>>> import numpy as np
>>> import numpy.linalg as la
>>> np.set_printoptions(precision=2, suppress=True, linewidth=140)
>>> def rnd(a):
...     return np.round(a, 2) + 0
... 
>>> arr = np.load("case5.npy")
>>> print(arr)
[[ 9  9 -6 -3]
 [ 9  9 -6 -3]
 [-6 -6  4  2]
 [-3 -3  2  1]]
>>> U, sv, vt = la.svd(arr)
>>> print(np.argmax(sv[:-1] / (sv[1:] + 1e-6)) + 1)
1
>>> out = U[:, :1] @ np.diag(sv[:1]) @ vt[:1]
>>> print(rnd(la.norm(arr - out) / la.norm(arr)))
0.0
>>> print(rnd(la.norm(arr - out, 2)), rnd(sv[1]))
0.0 0.0
>>> print(la.matrix_rank(arr, rtol=0.05))
1
>>> print(rnd(out))
[[ 9.  9. -6. -3.]
 [ 9.  9. -6. -3.]
 [-6. -6.  4.  2.]
 [-3. -3.  2.  1.]]
>>> evals, evecs = la.eigh(arr)
>>> x = np.array([2, 1, 2, 1])
>>> print(rnd(evecs * np.maximum(evals, 0) @ evecs.T))
[[ 9.  9. -6. -3.]
 [ 9.  9. -6. -3.]
 [-6. -6.  4.  2.]
 [-3. -3.  2.  1.]]
>>> print(x @ arr @ x / (x @ x), rnd(evals[0]), evals[-1])
1.6 0.0 23.0
>>> print(rnd(evecs * np.abs(evals) @ evecs.T))
[[ 9.  9. -6. -3.]
 [ 9.  9. -6. -3.]
 [-6. -6.  4.  2.]
 [-3. -3.  2.  1.]]
>>> print(rnd(la.eigvalsh(arr[1:, 1:])))
[ 0.  0. 14.]
>>> print(np.argsort(-la.norm(arr, axis=0).round(6), kind="stable")[:3])
[0 1 2]
>>> print([round(float(x), 2) for x in la.svd(arr, compute_uv=False)[:3]])
[23.0, 0.0, 0.0]
>>> evals, evecs = la.eigh(arr)
>>> print(np.unique(evals.round(6) + 0, return_counts=True)[1])
[3 1]
>>> print(rnd(evals))
[ 0.  0.  0. 23.]
>>> print(rnd(la.eigvalsh(arr @ arr)))
[  0.   0.   0. 529.]
>>> rank = la.matrix_rank(arr)
>>> print(rank)
1
>>> N = la.svd(arr)[2][rank:].T
>>> print(rnd(arr @ N))
[[0. 0. 0.]
 [0. 0. 0.]
 [0. 0. 0.]
 [0. 0. 0.]]
>>> print(la.matrix_rank(arr.T @ arr), la.matrix_rank(arr @ arr.T))
1 1
>>> print([int(la.matrix_rank(arr[:, :j + 1])) for j in range(4)])
[1, 1, 1, 1]
>>> print(rnd(N @ N.T))
[[ 0.61 -0.39  0.26  0.13]
 [-0.39  0.61  0.26  0.13]
 [ 0.26  0.26  0.83 -0.09]
 [ 0.13  0.13 -0.09  0.96]]
>>> mat = np.array([[0, 3, 1], [0, 0, 1], [0, 0, 0]])
>>> # row 0 is much longer than the rest
>>> rank = la.matrix_rank(mat)
>>> print(rank)
2
>>> N = la.svd(mat)[2][rank:].T
>>> print([int(la.matrix_rank(mat[:, :j + 1])) for j in range(3)])
[0, 1, 2]
>>> print(N @ N.T)
[[1. 0. 0.]
 [0. 0. 0.]
 [0. 0. 0.]]
>>> print(np.allclose(mat @ N, 0))
True
>>> print(N.shape)
(3, 1)
>>> rng = np.random.default_rng(18)
>>> out = mat + rng.integers(-2, 3, (3, 2)) @ rng.integers(-2, 3, (2, 3))
>>> print(out)
[[-4 -2  5]
 [ 3  3 -1]
 [-4 -5  4]]
>>> print(rnd(la.svd(out - mat, compute_uv=False)))
[11.64  0.65  0.  ]
>>> print(np.abs(out - mat).sum(axis=1))
[13  8 13]
>>> print(la.matrix_rank(out - mat, tol=1e-8))
2
>>> print(rnd(np.abs(la.eigvals(out)).max()))
3.78
>>> assert out == out.T
Traceback (most recent call last):
  File "<python-input-48>", line 1, in <module>
    assert out == out.T
           ^^^^^^^^^^^^
ValueError: The truth value of an array with more than one element is ambiguous. Use a.any() or a.all()
>>> print((out + out.T) / 2)
[[-4.   0.5  0.5]
 [ 0.5  3.  -3. ]
 [ 0.5 -3.   4. ]]
>>> print(np.trace(out))
3
>>> print(np.allclose(out, out.T))
False
>>> feats = np.loadtxt("a.csv", delimiter=",")
>>> print(rnd(feats))
[[ 0.04  0.19 -0.19  0.96]
 [ 0.19  0.96  0.04 -0.19]
 [-0.19  0.04  0.96  0.19]
 [ 0.96 -0.19  0.19  0.04]]
>>> theta = np.radians(90)
>>> Rm = np.eye(4)
>>> Rm[2, 2] = Rm[3, 3] = np.cos(theta)
>>> Rm[2, 3], Rm[3, 2] = -np.sin(theta), np.sin(theta)
>>> print(rnd(Rm))
[[ 1.  0.  0.  0.]
 [ 0.  1.  0.  0.]
 [ 0.  0.  0. -1.]
 [ 0.  0.  1.  0.]]
>>> out = feats @ Rm.T
>>> print(rnd(out))
[[ 0.04  0.19 -0.96 -0.19]
 [ 0.19  0.96  0.19  0.04]
 [-0.19  0.04 -0.19  0.96]
 [ 0.96 -0.19 -0.04  0.19]]
>>> print(np.allclose(la.norm(feats, axis=1), la.norm(out, axis=1)))
True
>>> print(rnd(np.abs(out - feats).max(axis=0)))
[0.   0.   1.15 1.15]
